>>> import numpy as np
>>> from numpy import linalg as LA
>>> np.set_printoptions(precision=1, suppress=True, linewidth=140, sign=" ")
>>> rd = lambda a: np.round(a, 1) + 0
>>> A2 = np.array([[2, 5, -5, 0], [4, -2, 4, -2], [-4, -6, 3, -1], [7, 4, -3, -7]])
>>> F = np.triu(A2)
>>> F
array([[ 2,  5, -5,  0],
       [ 0, -2,  4, -2],
       [ 0,  0,  3, -1],
       [ 0,  0,  0, -7]])
>>> x0 = np.array([3, -4, 1, 2])
>>> LA.norm(F @ x0) <= LA.norm(F, 2) * LA.norm(x0) + 1e-9
np.True_
>>> F * x0
array([[  6, -20,  -5,   0],
       [  0,   8,   4,  -4],
       [  0,   0,   3,  -2],
       [  0,   0,   0, -14]])
>>> F @ np.eye(4)[2]
array([-5.,  4.,  3.,  0.])
>>> m1 = np.load("layer17.npy")
>>> m1
array([[ 0,  0,  0],
       [ 0,  5,  0],
       [ 5,  0,  0],
       [ 4,  0, -2]])
>>> x0 = np.array([-3, 1, -3])
>>> y = m1 @ x0
>>> y
array([  0,   5, -15,  -6])
>>> rd(LA.pinv(m1) @ m1)
array([[ 1.,  0.,  0.],
       [ 0.,  1.,  0.],
       [ 0.,  0.,  1.]])
>>> rng = np.random.default_rng(53)
>>> y = y + 0.3 * rng.normal(size=4)
>>> rd(y)
array([  0. ,   4.8, -14.7,  -6.3])
>>> beta, *_ = LA.lstsq(m1, y)
>>> rd(beta)
array([-2.9,  1. , -2.8])
>>> rd(LA.norm(y - m1 @ beta))
np.float64(0.0)
>>> r0 = np.array([2, -5, 0])
>>> np.array([np.convolve(row, r0, "same") for row in m1])
array([[  0,   0,   0],
       [ 10, -25,   0],
       [-25,   0,   0],
       [-20,  -4,  10]])
>>> np.convolve(m1[3], r0)
array([  8, -20,  -4,  10,   0])
>>> lab = rng.permutation(3)
>>> A2 = m1[:, lab] * rng.choice([-1, 1], 3)
>>> A2
array([[ 0,  0,  0],
       [ 0,  0,  5],
       [-5,  0,  0],
       [-4, -2,  0]])
>>> left, _, vt = LA.svd(m1.T @ A2)
>>> lab
array([ 0,  2,  1])
>>> rd(LA.lstsq(m1, A2)[0])
array([[-1.,  0.,  0.],
       [ 0.,  0.,  1.],
       [ 0.,  1.,  0.]])
>>> x0 = np.array([0, 1, 6])
>>> y = m1 @ x0
>>> beta, lr = np.zeros(3), 1 / LA.norm(m1, 2) ** 2
>>> for i in range(50):
...     beta -= lr * m1.T @ (m1 @ beta - y)
...     if i % 10 == 0: print(i, round(LA.norm(m1 @ beta - y), 1))
... 
0 8.7
10 4.8
20 2.7
30 1.6
40 0.9
>>> rd(beta)
array([-0.1,  1. ,  5.7])
>>> rd(LA.cond(m1))
np.float64(4.3)
>>> data = np.load("a.npy")
>>> data
array([[ 17,  14,  14,  10],
       [ 14,  15,  17,   7],
       [ 14,  17,  23,   9],
       [ 10,   7,   9,   9]])
>>> proj = np.triu(np.array([[1, 0, 0, 3], [1, 2, 0, 3], [3, 1, 2, 2], [1, 1, 3, 3]]), 1) + np.eye(4)
>>> A2 = proj @ data @ LA.inv(proj)
>>> rd(LA.det(A2))
np.float64(16.0)
>>> proj @ data - data @ proj
array([[  30.,   21.,   27.,  -94.],
       [  30.,   21.,   27.,  -94.],
       [  20.,   14.,   18., -121.],
       [   0.,    0.,    0.,  -69.]])
>>> LA.matrix_rank(A2)
np.int64(4)
>>> A2 = data / LA.norm(data, axis=1, keepdims=True)
>>> gram = A2 @ A2.T
>>> rd(gram[0])
array([ 1.,  1.,  1.,  1.])
>>> np.argwhere(np.triu(np.abs(gram) > 0.95, 1))
array([[ 0,  1],
       [ 0,  2],
       [ 0,  3],
       [ 1,  2]])
>>> rd(gram)
array([[ 1. ,  1. ,  1. ,  1. ],
       [ 1. ,  1. ,  1. ,  0.9],
       [ 1. ,  1. ,  1. ,  0.9],
       [ 1. ,  0.9,  0.9,  1. ]])
>>> (np.abs(gram) > 0.9).astype(int)
array([[ 1,  1,  1,  1],
       [ 1,  1,  1,  1],
       [ 1,  1,  1,  1],
       [ 1,  1,  1,  1]])
>>> X = np.array([[2, 0, 0, 0], [0, 0, 0, 0], [0, 0, -3, 0], [0, 0, 0, -3]])
>>> X
array([[ 2,  0,  0,  0],
       [ 0,  0,  0,  0],
       [ 0,  0, -3,  0],
       [ 0,  0,  0, -3]])
>>> rd(LA.norm(X[3], 1)), rd(LA.norm(X[3], np.inf))
(np.float64(3.0), np.float64(3.0))
>>> X[3] @ X[2]
np.int64(0)
>>> rd(LA.norm(X) ** 2 / LA.norm(X, 2) ** 2)
np.float64(2.4)
>>> rd(LA.norm(X[3] - X[2]))
np.float64(4.2)
>>> LA.norm(X, axis=1).argmax()
np.int64(2)
>>> rd(LA.norm(X, axis=1))
array([ 2.,  0.,  3.,  3.])
>>> x0 = np.array([4, -9, -3, 7])
>>> h1 = np.maximum(X @ x0, 0)
>>> X * (h1 > 1e-9)[:, None]
array([[ 2,  0,  0,  0],
       [ 0,  0,  0,  0],
       [ 0,  0, -3,  0],
       [ 0,  0,  0,  0]])
>>> lab = rng.permutation(4)
>>> lab
array([ 3,  1,  0,  2])
>>> A2 = X[lab][:, lab]
>>> rd(LA.det(A2)), rd(LA.det(X[lab]))
(np.float64(0.0), np.float64(0.0))
>>> np.trace(A2)
np.int64(-4)
>>> A2
array([[-3,  0,  0,  0],
       [ 0,  0,  0,  0],
       [ 0,  0,  2,  0],
       [ 0,  0,  0, -3]])
>>> np.all(LA.eigvalsh(A2) > 0)
np.False_
>>> [round(float(LA.det(A2[:i, :i])), 2) + 0 for i in range(1, 5)]
[-3.0, 0.0, 0.0, 0.0]
>>> A = np.load("test8.npy")
>>> A
array([[-1. , -2.9,  0.2],
       [ 1.4, -1.6,  0.9],
       [ 2.1,  0. ,  0.4]])
>>> x0 = np.array([0, 3, 1])
>>> y = A @ x0
>>> rd(y)
array([-8.5, -3.9,  0.4])
>>> rd(LA.solve(A, 3 * y))
array([ 0.,  9.,  3.])
>>> rd(LA.solve(A, y))
array([ 0.,  3.,  1.])
>>> rd(LA.solve(A, A[:, 0]))
array([ 1.,  0.,  0.])
>>> rd(LA.solve(A, y + A[:, 1]))
array([ 0.,  4.,  1.])
>>> A2 = np.array([[-2, 5, 5], [-3, 0, 2], [-1, -4, -4]])
>>> rd(np.einsum("ik,kj->ij", A, A2))
array([[ 10.5,  -5.8, -11.6],
       [  1.1,   3.4,   0.2],
       [ -4.6,   8.9,   8.9]])
>>> rd(A2.T @ A.T)
array([[ 10.5,   1.1,  -4.6],
       [ -5.8,   3.4,   8.9],
       [-11.6,   0.2,   8.9]])
>>> mat = np.load("dump.npy")
>>> mat
array([[-3,  0, -3,  0],
       [ 2, -1,  2, -1],
       [-3,  0, -3,  0],
       [ 2, -1,  2, -1]])
>>> rk = LA.matrix_rank(mat)
>>> rk
np.int64(2)
>>> N = LA.svd(mat)[2][rk:].T
>>> [int(LA.matrix_rank(mat[:, :j + 1])) for j in range(4)]
[1, 2, 2, 2]
>>> [int(LA.matrix_rank(mat[:i])) for i in range(1, len(mat) + 1)]
[1, 2, 2, 2]
>>> [int(LA.matrix_rank(np.delete(mat, i, axis=0))) for i in range(4)]
[2, 2, 2, 2]
>>> N.shape
(4, 2)
>>> W0 = np.load("block3.npy")
>>> rd(W0)
array([[ 0. ,  1. ,  0.2],
       [-0.6,  0.2, -0.7],
       [-0.8, -0.2,  0.6]])
>>> rd(W0 @ W0.T)
array([[ 1.,  0.,  0.],
       [ 0.,  1.,  0.],
       [ 0.,  0.,  1.]])
>>> rd(LA.svd(W0, compute_uv=False))
array([ 1.,  1.,  1.])
>>> rd(W0[:, 0] @ W0[:, 2])
np.float64(0.0)
>>> W = np.array([[-3, -4], [-2, 0], [3, -5]])
>>> beta = np.array([3, 0])
>>> H = np.maximum(W0 @ W + beta, 0)
>>> rd(H)
array([[ 1.8,  0. ],
       [ 2.3,  6.3],
       [ 7.5,  0. ]])
>>> basis = np.array([[0, -2], [-2, -3]])
>>> (H @ basis).round(6).argmax(axis=1)
array([ 0,  0,  0])
>>> x0 = np.array([1, 5, 5])
>>> rd(W0.T @ (W0 @ x0))
array([ 1.,  5.,  5.])
>>> 3 - LA.matrix_rank(W0 - np.eye(3), tol=1e-8)
np.int64(1)
>>> rd(LA.norm(x0)), rd(LA.norm(W0 @ x0))
(np.float64(7.1), np.float64(7.1))
>>> rd(LA.det(W0))
np.float64(1.0)
>>> rd(LA.inv(W0))
array([[ 0. , -0.6, -0.8],
       [ 1. ,  0.2, -0.2],
       [ 0.2, -0.7,  0.6]])
>>> rd(np.sort(np.abs(np.degrees(np.angle(LA.eigvals(W0))))))
array([  0. ,  95.3,  95.3])
>>> M = np.load("w.npy")
>>> M
array([[ 2,  1,  0,  1],
       [ 2,  0,  2,  1],
       [ 2,  0,  0,  0]])
>>> rd(M.mean(axis=0))
array([ 2. ,  0.3,  0.7,  0.7])
>>> M.sum(axis=1)
array([ 4,  5,  2])
>>> M.sum(axis=0)
array([ 6,  1,  2,  2])
>>> rd(LA.svd(M, compute_uv=False))
array([ 3.9,  1.6,  0.9])
>>> rd(LA.eigvals(W0).sum().real)
np.float64(0.8)
>>> rd(np.poly(W0))
array([ 1. , -0.8,  0.8, -1. ])
>>> rd(LA.det(W0[::-1]))
np.float64(-1.0)
>>> rd(np.kron(np.eye(2, dtype=int), W0))
array([[ 0. ,  1. ,  0.2,  0. ,  0. ,  0. ],
       [-0.6,  0.2, -0.7,  0. ,  0. ,  0. ],
       [-0.8, -0.2,  0.6,  0. ,  0. ,  0. ],
       [ 0. ,  0. ,  0. ,  0. ,  1. ,  0.2],
       [ 0. ,  0. ,  0. , -0.6,  0.2, -0.7],
       [ 0. ,  0. ,  0. , -0.8, -0.2,  0.6]])
>>> rd(LA.det(2 * W0)), rd(LA.det(W0))
(np.float64(8.0), np.float64(1.0))
>>> rd(LA.det(W0.T))
np.float64(1.0)
>>> rd(np.einsum("ii->", W0))
np.float64(0.8)
